$ ipython --no-banner

In [1]: import numpy as np

In [2]: np.set_printoptions(precision=2, suppress=True, linewidth=100)

In [3]: E = np.loadtxt("mat.csv", delimiter=",")

In [4]: print(E)
[[2. 1. 0.]
 [0. 2. 1.]
 [0. 0. 2.]]

In [5]: G = E.T @ E

In [6]: print(np.trace(G), (E ** 2).sum())
14.0 14.0

In [7]: print(np.linalg.svd(E, compute_uv=False) ** 2)
[7.63 4.52 1.86]

In [8]: print(np.linalg.eigvalsh(G)[::-1])
[7.63 4.52 1.86]

In [9]: print(G)
[[4. 2. 0.]
 [2. 5. 2.]
 [0. 2. 5.]]

In [10]: print(np.allclose(G, G.T))
True

In [11]: rng = np.random.default_rng(79182)

In [12]: B = E + rng.integers(-2, 3, (3, 2)) @ rng.integers(-2, 3, (2, 3))

In [13]: print(B)
[[2. 0. 0.]
 [0. 0. 1.]
 [0. 1. 2.]]

In [14]: print(np.abs(B - E).sum(axis=1))
[1. 2. 1.]

In [15]: print(np.linalg.svd(B - E, compute_uv=False))
[2.45 0.   0.  ]

In [16]: G = B.T @ B

In [17]: print(np.linalg.matrix_rank(G))
3

In [18]: print(G)
[[4. 0. 0.]
 [0. 1. 2.]
 [0. 2. 5.]]

In [19]: print(np.diag(G))
[4. 1. 5.]

In [20]: print(np.linalg.eigvalsh(G)[::-1])
[5.83 4.   0.17]

In [21]: print(np.allclose(G, G.T))
True

In [22]: print(np.trace(G), (B ** 2).sum())
10.0 10.0

In [23]: x = np.array([0, -1, -1])

In [24]: y = E @ x

In [25]: beta, lr = np.zeros(3), 1 / np.linalg.norm(E, 2) ** 2

In [26]: for i in range(10):
    ...:     beta -= lr * E.T @ (E @ beta - y)
    ...:     if i % 2 == 0: print(i, round(np.linalg.norm(E @ beta - y), 2))
    ...: 
0 0.53
2 0.16
4 0.08
6 0.05
8 0.03

In [27]: print(beta)
[-0.01 -0.99 -1.01]

In [28]: q, R = np.linalg.qr(E)

In [29]: print(np.allclose(R.T @ R, E.T @ E))
True

In [30]: print(q @ R)
[[2. 1. 0.]
 [0. 2. 1.]
 [0. 0. 2.]]

In [31]: print(abs(R[0, 0]), round(np.linalg.norm(E[:, 0]), 2))
2.0 2.0

In [32]: print(q)
[[ 1.  0.  0.]
 [-0.  1.  0.]
 [-0. -0.  1.]]

In [33]: print(q.T @ q)
[[1. 0. 0.]
 [0. 1. 0.]
 [0. 0. 1.]]

In [34]: print(q.shape, R.shape)
(3, 3) (3, 3)

In [35]: m1 = np.array([[2.93, 1.13, 0.17],
    ...:     [2.94, 0.87, 0.03],
    ...:     [3.19, 1.06, 0.2],
    ...:     [-0.05, 2.94, 3.1],
    ...:     [0.05, 3.08, 2.94],
    ...:     [0.03, 2.69, 2.89],
    ...:     [3.16, 1.87, 0.28],
    ...:     [2.93, 2.17, 0.1],
    ...:     [3.01, 2.08, -0.03]])

In [36]: r0 = np.array([1, 1])

In [37]: print(np.convolve(m1[1], r0))
[2.94 3.81 0.9  0.03]

In [38]: q, R = np.linalg.qr(m1)

In [39]: print(round(float(abs(R[0, 0])), 2), np.round(np.linalg.norm(m1[:, 0]), 2))
7.42 7.42

In [40]: print(np.round(q.T @ q, 2) + 0)
[[1. 0. 0.]
 [0. 1. 0.]
 [0. 0. 1.]]

In [41]: print(np.abs(np.diag(R)))
[7.42 5.19 1.37]

In [42]: print(np.allclose(R.T @ R, m1.T @ m1))
True

In [43]: print(np.trace(q @ q.T))
3.0

In [44]: q, vecs = np.linalg.qr(m1[:, :2])[0], np.linalg.qr(m1[:, 2:])[0]

In [45]: sigma = np.linalg.svd(q.T @ vecs, compute_uv=False)

In [46]: print((sigma > 0.9).sum())
1

In [47]: print(np.round(np.linalg.norm(q @ q.T - vecs @ vecs.T, 2), 2))
1.0

In [48]: J = np.array([[0, -1], [0, 0], [0, 0], [0, 0], [-1, 0]])

In [49]: print(J)
[[ 0 -1]
 [ 0  0]
 [ 0  0]
 [ 0  0]
 [-1  0]]

In [50]: z = rng.permutation(2)

In [51]: B = J[:, z] * rng.choice([-1, 1], 2)

In [52]: print(B)
[[ 0 -1]
 [ 0  0]
 [ 0  0]
 [ 0  0]
 [-1  0]]

In [53]: U, _, VT = np.linalg.svd(J.T @ B)

In [54]: print(z)
[0 1]

In [55]: print(np.linalg.lstsq(J, B)[0])
[[1. 0.]
 [0. 1.]]

In [56]: U, sigma, VT = np.linalg.svd(J, full_matrices=False)

In [57]: print(sigma)
[1. 1.]

In [58]: print(round(float(np.sqrt((sigma ** 2).sum())), 2), round(float(np.linalg.norm(J)), 2))
1.41 1.41

In [59]: print(U.T @ J @ VT.T)
[[1. 0.]
 [0. 1.]]

In [60]: print(np.cumsum(sigma ** 2) / np.sum(sigma ** 2))
[0.5 1. ]

In [61]: print(np.allclose(U * sigma @ VT, J))
True

In [62]: print(sigma / sigma[0])
[1. 1.]

In [63]: B = np.c_[J[:, :1] @ np.array([[4]]), np.array([1, 0, -1, 2, 3])]

In [64]: print(B)
[[ 0  1]
 [ 0  0]
 [ 0 -1]
 [ 0  2]
 [-4  3]]

In [65]: print(np.linalg.matrix_rank(np.c_[J, B]))
3

In [66]: print(np.linalg.lstsq(J, B[:, 0])[0])
[4. 0.]

In [67]: X = rng.normal(size=(23, 3)) + 20 * np.array([0, 0, -2])

In [68]: print(X)
[[ -0.09   0.07 -41.02]
 [ -0.85  -0.46 -39.79]
 [  2.01  -0.04 -40.48]
 [ -0.81   0.03 -40.65]
 [  0.14  -0.79 -38.89]
 [  0.83   1.09 -42.45]
 [  1.84  -0.77 -40.09]
 [ -1.33   0.93 -39.47]
 [  0.46   0.68 -39.11]
 [  0.77   1.64 -39.97]
 [ -0.8    0.42 -41.68]
 [  0.98   0.49 -38.6 ]
 [ -0.82  -0.32 -42.46]
 [  0.05  -0.6  -38.65]
 [ -1.64   0.21 -41.33]
 [ -0.5    0.4  -41.48]
 [ -0.63  -0.21 -39.47]
 [ -1.     0.19 -40.41]
 [ -1.59   1.21 -39.68]
 [  0.6    0.76 -40.78]
 [  1.08   0.17 -39.35]
 [ -0.19  -1.44 -40.93]
 [ -0.58  -0.12 -38.71]]

In [69]: q, vecs = np.linalg.qr(X[:, :2])[0], np.linalg.qr(X[:, 2:])[0]

In [70]: sigma = np.linalg.svd(q.T @ vecs, compute_uv=False)

In [71]: print(sigma)
[0.23]

In [72]: print((sigma > 0.9).sum())
0

In [73]: print(np.degrees(np.arccos(sigma.clip(0, 1))))
[76.76]

In [74]: mat = np.load("dump.npy")

In [75]: print(mat)
[[10  9  4  3  6]
 [ 9 11  4  4 10]
 [ 4  4 12  0  6]
 [ 3  4  0  2  3]
 [ 6 10  6  3 14]]

In [76]: B = mat / np.linalg.norm(mat, axis=1, keepdims=True)

In [77]: G = B @ B.T

In [78]: print(np.round(np.degrees(np.arccos(np.clip(G[2, 1], -1, 1))), 2))
45.05

In [79]: print(np.argwhere(np.triu(np.abs(G) > 0.95, 1)))
[[0 1]
 [1 3]
 [1 4]]

In [80]: print(G[2])
[0.71 0.71 1.   0.51 0.78]

In [81]: Xc = X - X.mean(axis=0)

In [82]: vecs = np.linalg.svd(Xc)[2][:1]

In [83]: B = Xc - Xc @ vecs.T @ vecs

In [84]: print(np.diag(vecs.T @ vecs))
[0.16 0.01 0.83]

In [85]: print(np.linalg.norm(B, axis=1).round(6).argmax())
2

In [86]: print(B.std(axis=0))
[0.88 0.7  0.4 ]

In [87]: np.linalg.norm(mat, axis=2)
AxisError: axis 2 is out of bounds for array of dimension 2


In [88]: print(round(np.linalg.norm(mat[1], 1), 2), round(np.linalg.norm(mat[1], np.inf), 2))
38.0 11.0

In [89]: print(np.linalg.norm(mat, axis=1))
[15.56 18.28 14.56  6.16 19.42]

In [90]: print(np.linalg.norm(mat, axis=0))
[15.56 18.28 14.56  6.16 19.42]

In [91]: print(round(float(np.linalg.norm(mat, "nuc")), 2))
49.0

In [92]: print(np.linalg.norm(mat, axis=1).argmax())
4

In [93]: print(round(np.linalg.norm(mat, 1), 2), round(float(np.linalg.norm(mat, np.inf)), 2))
39.0 39.0

In [94]: A = np.load("layer12.npy")

In [95]: print(A)
[[1 0 1 1 0]
 [0 0 0 0 0]
 [2 3 3 4 3]
 [0 1 1 2 1]
 [2 2 2 2 2]
 [3 3 2 5 3]
 [0 0 0 0 0]
 [1 0 1 1 0]
 [0 2 0 2 1]
 [0 0 0 0 0]
 [3 1 2 3 2]
 [2 3 3 4 3]
 [3 3 2 5 3]
 [0 1 1 2 1]
 [0 1 1 0 0]
 [0 0 0 0 0]
 [2 2 2 4 3]
 [3 2 3 3 2]
 [1 0 1 1 0]
 [1 0 1 1 0]
 [0 0 0 0 0]
 [0 2 0 2 1]
 [0 0 0 0 0]
 [2 1 1 2 2]
 [1 0 1 1 0]
 [2 1 1 2 2]]

In [96]: proj = A @ np.linalg.solve(A.T @ A, A.T)

In [97]: print(np.diag(proj))
[0.15 0.   0.29 0.27 0.28 0.31 0.   0.15 0.31 0.   0.23 0.29 0.31 0.27 0.32 0.   0.33 0.32 0.15
 0.15 0.   0.31 0.   0.22 0.15 0.22]

In [98]: z = A[:, 4] > np.median(A[:, 4])

In [99]: r0 = A[z].mean(axis=0) - A[~z].mean(axis=0)

In [100]: print((((A - A.mean(axis=0)) @ r0 > 0) == z).mean())
1.0

In [101]: print(((A - A.mean(axis=0)) @ r0 > 0).astype(int))
[0 0 1 0 1 1 0 0 0 0 1 1 1 0 0 0 1 1 0 0 0 0 0 1 0 1]

In [102]: Xc = A - A.mean(axis=0)

In [103]: U, sigma, VT = np.linalg.svd(Xc, full_matrices=False)

In [104]: print(np.linalg.matrix_rank(Xc))
5

In [105]: print(sigma ** 2 / (sigma ** 2).sum())
[0.87 0.08 0.03 0.02 0.01]

In [106]: print(np.searchsorted(np.cumsum(sigma ** 2) / (sigma ** 2).sum(), 0.9) + 1)
2

In [107]: print(np.round(Xc.mean(axis=0), 2) + 0)
[0. 0. 0. 0. 0.]

In [108]: print(VT[0] * np.sign(VT[0, np.abs(VT[0]).argmax()]))
[0.38 0.4  0.34 0.61 0.46]

In [109]: def softmax(z):
     ...:     e = np.exp(z - z.max(axis=-1, keepdims=True))
     ...:     return e / e.sum(axis=-1, keepdims=True)
     ...: 

In [110]: print(softmax(A[1] + 5))
[0.2 0.2 0.2 0.2 0.2]

In [111]: print(softmax(10 * A[1]))
[0.2 0.2 0.2 0.2 0.2]

In [112]: S = A @ A.T / np.sqrt(5)

In [113]: print(softmax(S)[1] @ A)
[1.12 1.08 1.12 1.81 1.12]

In [114]: dist = np.linalg.norm(A[:, None] - A[None], axis=-1)

In [115]: print(dist[:5, :5])
[[0.   1.73 5.66 2.   3.32]
 [1.73 0.   6.86 2.65 4.47]
 [5.66 6.86 0.   4.47 2.65]
 [2.   2.65 4.47 0.   2.65]
 [3.32 4.47 2.65 2.65 0.  ]]

In [116]: print(np.linalg.norm(A - A.mean(axis=0), axis=1))
[1.76 2.86 4.05 1.15 1.8  4.67 2.86 1.76 1.84 2.86 2.56 4.05 4.67 1.15 2.4  2.86 3.28 3.19 1.76
 1.76 2.86 1.84 2.86 1.27 1.76 1.27]

In [117]: print(np.linalg.matrix_rank(dist ** 2))
7

In [118]: K = np.array([[2, -7, 4, 2, -4],
     ...:     [0, -6, 5, -3, 4],
     ...:     [0, 0, 4, 9, 3],
     ...:     [0, 0, 0, -8, 4],
     ...:     [0, 0, 0, 0, 4]])

In [119]: U, sigma, VT = np.linalg.svd(K, full_matrices=False)

In [120]: print(np.abs(VT[0]))
[0.06 0.17 0.29 0.92 0.2 ]

In [121]: print(sigma)
[13.12 11.38  8.54  1.32  0.92]

In [122]: print(sigma / sigma[0])
[1.   0.87 0.65 0.1  0.07]

In [123]: print(np.round(U.T @ K @ VT.T, 2) + 0)
[[13.12  0.    0.    0.    0.  ]
 [ 0.   11.38  0.    0.    0.  ]
 [ 0.    0.    8.54  0.    0.  ]
 [ 0.    0.    0.    1.32  0.  ]
 [ 0.    0.    0.    0.    0.92]]

In [124]: theta = np.radians(135)

In [125]: R = np.eye(5)

In [126]: R[3, 3] = R[4, 4] = np.cos(theta)

In [127]: R[3, 4], R[4, 3] = -np.sin(theta), np.sin(theta)

In [128]: print(R)
[[ 1.    0.    0.    0.    0.  ]
 [ 0.    1.    0.    0.    0.  ]
 [ 0.    0.    1.    0.    0.  ]
 [ 0.    0.    0.   -0.71 -0.71]
 [ 0.    0.    0.    0.71 -0.71]]

In [129]: B = K @ R.T

In [130]: print(B)
[[ 2.   -7.    4.    1.41  4.24]
 [ 0.   -6.    5.   -0.71 -4.95]
 [ 0.    0.    4.   -8.49  4.24]
 [ 0.    0.    0.    2.83 -8.49]
 [ 0.    0.    0.   -2.83 -2.83]]

In [131]: print(np.allclose(np.linalg.norm(K, axis=1), np.linalg.norm(B, axis=1)))
True

In [132]: print(round(float(np.linalg.det(R)), 2), round(np.trace(R), 2))
1.0 1.59

In [133]: print(np.allclose(K @ K.T, B @ B.T))
True

In [134]: W0 = np.array([[5, -1, 4, 1, 2, 0],
     ...:     [-1, 5, -1, 4, 1, 2],
     ...:     [4, -1, 5, -1, 4, 1],
     ...:     [1, 4, -1, 5, -1, 4],
     ...:     [2, 1, 4, -1, 5, -1],
     ...:     [0, 2, 1, 4, -1, 5]])

In [135]: B = np.linalg.inv(W0)

In [136]: print(round(np.linalg.slogdet(W0)[0], 2))
1.0

In [137]: print(np.round(W0 @ B, 2) + 0)
[[1. 0. 0. 0. 0. 0.]
 [0. 1. 0. 0. 0. 0.]
 [0. 0. 1. 0. 0. 0.]
 [0. 0. 0. 1. 0. 0.]
 [0. 0. 0. 0. 1. 0.]
 [0. 0. 0. 0. 0. 1.]]

In [138]: print(np.round(np.linalg.cond(W0), 2))
83.09

In [139]: print(np.linalg.det(W0) * B)
[[ -13. -101.   -6.  141.   46.  -62.]
 [-101. -502. -367.  417.  527.   46.]
 [  -6. -367. -342.  197.  417.  141.]
 [ 141.  417.  197. -342. -367.   -6.]
 [  46.  527.  417. -367. -502. -101.]
 [ -62.   46.  141.   -6. -101.  -13.]]

In [140]: print(round(float(np.linalg.det(W0) * np.linalg.det(B)), 2))
1.0

In [141]: print((np.abs(B) > 1e-9).astype(int))
[[1 1 1 1 1 1]
 [1 1 1 1 1 1]
 [1 1 1 1 1 1]
 [1 1 1 1 1 1]
 [1 1 1 1 1 1]
 [1 1 1 1 1 1]]

In [142]: print(B)
[[-0.05 -0.41 -0.02  0.58  0.19 -0.25]
 [-0.41 -2.05 -1.5   1.7   2.15  0.19]
 [-0.02 -1.5  -1.4   0.8   1.7   0.58]
 [ 0.58  1.7   0.8  -1.4  -1.5  -0.02]
 [ 0.19  2.15  1.7  -1.5  -2.05 -0.41]
 [-0.25  0.19  0.58 -0.02 -0.41 -0.05]]

In [143]: print(np.round(np.linalg.inv(B), 2) + 0)
[[ 5. -1.  4.  1.  2.  0.]
 [-1.  5. -1.  4.  1.  2.]
 [ 4. -1.  5. -1.  4.  1.]
 [ 1.  4. -1.  5. -1.  4.]
 [ 2.  1.  4. -1.  5. -1.]
 [ 0.  2.  1.  4. -1.  5.]]

In [144]: r0 = np.array([1, 1, 0, 0, 2, 0])

In [145]: B = W0 + np.outer(r0, np.eye(6)[3])

In [146]: print(np.linalg.matrix_rank(np.linalg.inv(B) - np.linalg.inv(W0), tol=1e-8))
1

In [147]: print(np.linalg.matrix_rank(B - W0))
1

In [148]: print(B)
[[ 5. -1.  4.  2.  2.  0.]
 [-1.  5. -1.  5.  1.  2.]
 [ 4. -1.  5. -1.  4.  1.]
 [ 1.  4. -1.  5. -1.  4.]
 [ 2.  1.  4.  1.  5. -1.]
 [ 0.  2.  1.  4. -1.  5.]]

In [149]: print(round(float(np.linalg.det(B) / np.linalg.det(W0)), 2), round(1 + np.linalg.solve(W0, r0)[3], 2))
0.28 0.28

In [150]: x = np.array([-3, 6, 6, -3, -4, 9])

In [151]: y = B @ x

In [152]: beta, lr = np.zeros(6), 1 / np.linalg.norm(B, 2) ** 2

In [153]: for i in range(60):
     ...:     beta -= lr * B.T @ (B @ beta - y)
     ...:     if i % 10 == 0: print(i, round(np.linalg.norm(B @ beta - y), 2))
     ...: 
0 29.91
10 14.68
20 8.33
30 4.87
40 2.92
50 1.83

In [154]: print(beta)
[-3.08  1.65  2.22 -0.7  -0.26 10.4 ]

In [155]: print(round(np.linalg.cond(B), 2))
492.42

In [156]: vals, vecs = np.linalg.eigh(W0)

In [157]: x = np.array([1, 2, 0, 0, 0, 0])

In [158]: print(vecs * np.maximum(vals, 0) @ vecs.T)
[[ 5.17 -0.93  3.8   0.79  2.06  0.16]
 [-0.93  5.07 -1.05  3.88  0.98  2.06]
 [ 3.8  -1.05  5.29 -0.76  3.88  0.79]
 [ 0.79  3.88 -0.76  5.29 -1.05  3.8 ]
 [ 2.06  0.98  3.88 -1.05  5.07 -0.93]
 [ 0.16  2.06  0.79  3.8  -0.93  5.17]]

In [159]: print((np.sign(vecs[:, -1].round(6)) == np.sign(vecs[0, -1].round(6))).astype(int))
[1 0 1 0 1 0]

In [160]: print(vecs * np.abs(vals) @ vecs.T)
[[ 5.33 -0.85  3.59  0.57  2.12  0.33]
 [-0.85  5.15 -1.1   3.76  0.96  2.12]
 [ 3.59 -1.1   5.58 -0.52  3.76  0.57]
 [ 0.57  3.76 -0.52  5.58 -1.1   3.59]
 [ 2.12  0.96  3.76 -1.1   5.15 -0.85]
 [ 0.33  2.12  0.57  3.59 -0.85  5.33]]

In [161]: print(x @ W0 @ x / (x @ x), round(float(vals[0]), 2), np.round(vals[-1], 2))
4.2 -0.91 12.48
